% python3 -q
>>> import numpy as np
>>> np.set_printoptions(precision=4, suppress=True, linewidth=100)
>>> m1 = np.load("a.npy")
>>> m1
array([[0.25  , 0.    , 0.    , 0.    , 0.125 , 0.    , 0.125 , 0.125 , 0.125 , 0.25  ],
       [0.1538, 0.2308, 0.    , 0.1538, 0.1538, 0.1538, 0.    , 0.0769, 0.    , 0.0769],
       [0.0769, 0.    , 0.2308, 0.0769, 0.0769, 0.1538, 0.1538, 0.0769, 0.0769, 0.0769],
       [0.1667, 0.0833, 0.    , 0.25  , 0.1667, 0.    , 0.0833, 0.0833, 0.    , 0.1667],
       [0.1538, 0.    , 0.1538, 0.    , 0.2308, 0.    , 0.1538, 0.1538, 0.    , 0.1538],
       [0.    , 0.    , 0.    , 0.2222, 0.    , 0.3333, 0.1111, 0.2222, 0.1111, 0.    ],
       [0.    , 0.1667, 0.0833, 0.0833, 0.0833, 0.0833, 0.0833, 0.0833, 0.1667, 0.1667],
       [0.1538, 0.0769, 0.    , 0.1538, 0.0769, 0.    , 0.1538, 0.2308, 0.0769, 0.0769],
       [0.0833, 0.    , 0.0833, 0.0833, 0.    , 0.    , 0.1667, 0.1667, 0.25  , 0.1667],
       [0.    , 0.1538, 0.    , 0.0769, 0.1538, 0.    , 0.0769, 0.1538, 0.1538, 0.2308]])
>>> # row-stochastic, so 1 is an eigenvalue
>>> def softmax(z):
...     e = np.exp(z - z.max(axis=-1, keepdims=True))
...     return e / e.sum(axis=-1, keepdims=True)
... 
>>> softmax(m1[6])
array([0.0904, 0.1068, 0.0982, 0.0982, 0.0982, 0.0982, 0.0982, 0.0982, 0.1068, 0.1068])
>>> softmax(m1).sum(axis=1)
array([1., 1., 1., 1., 1., 1., 1., 1., 1., 1.])
>>> scores = m1 @ m1.T / np.sqrt(10)
>>> softmax(scores)[6] @ m1
array([0.1036, 0.0713, 0.0551, 0.11  , 0.1067, 0.0724, 0.1107, 0.1373, 0.0963, 0.1367])
>>> E = np.load("w.npy")
>>> E
array([[0.3333, 0.    , 0.    , 0.    , 0.3333, 0.    , 0.    , 0.    , 0.    , 0.    , 0.3333],
       [0.2   , 0.4   , 0.    , 0.    , 0.    , 0.    , 0.    , 0.    , 0.2   , 0.    , 0.2   ],
       [0.    , 0.    , 0.5   , 0.25  , 0.    , 0.    , 0.25  , 0.    , 0.    , 0.    , 0.    ],
       [0.    , 0.    , 0.    , 0.3333, 0.3333, 0.    , 0.    , 0.    , 0.3333, 0.    , 0.    ],
       [0.    , 0.    , 0.    , 0.    , 0.5   , 0.5   , 0.    , 0.    , 0.    , 0.    , 0.    ],
       [0.    , 0.    , 0.    , 0.    , 0.    , 0.25  , 0.    , 0.25  , 0.    , 0.25  , 0.25  ],
       [0.    , 0.1667, 0.    , 0.    , 0.1667, 0.1667, 0.3333, 0.1667, 0.    , 0.    , 0.    ],
       [0.    , 0.    , 0.    , 0.    , 0.    , 0.25  , 0.    , 0.5   , 0.25  , 0.    , 0.    ],
       [0.    , 0.    , 0.    , 0.    , 0.    , 0.    , 0.    , 0.    , 0.3333, 0.3333, 0.3333],
       [0.    , 0.    , 0.    , 0.    , 0.    , 0.    , 0.    , 0.    , 0.    , 1.    , 0.    ],
       [0.    , 0.1429, 0.    , 0.1429, 0.    , 0.    , 0.1429, 0.1429, 0.1429, 0.    , 0.2857]])
>>> B = E / np.linalg.norm(E, axis=1, keepdims=True)
>>> cov = B @ B.T
>>> np.linalg.norm(B, axis=1)
array([1., 1., 1., 1., 1., 1., 1., 1., 1., 1., 1.])
>>> (np.abs(cov) > 0.9).astype(int)
array([[1, 0, 0, 0, 0, 0, 0, 0, 0, 0, 0],
       [0, 1, 0, 0, 0, 0, 0, 0, 0, 0, 0],
       [0, 0, 1, 0, 0, 0, 0, 0, 0, 0, 0],
       [0, 0, 0, 1, 0, 0, 0, 0, 0, 0, 0],
       [0, 0, 0, 0, 1, 0, 0, 0, 0, 0, 0],
       [0, 0, 0, 0, 0, 1, 0, 0, 0, 0, 0],
       [0, 0, 0, 0, 0, 0, 1, 0, 0, 0, 0],
       [0, 0, 0, 0, 0, 0, 0, 1, 0, 0, 0],
       [0, 0, 0, 0, 0, 0, 0, 0, 1, 0, 0],
       [0, 0, 0, 0, 0, 0, 0, 0, 0, 1, 0],
       [0, 0, 0, 0, 0, 0, 0, 0, 0, 0, 1]])
>>> np.argwhere(np.triu(np.abs(cov) > 0.95, 1))
array([], shape=(0, 2), dtype=int64)
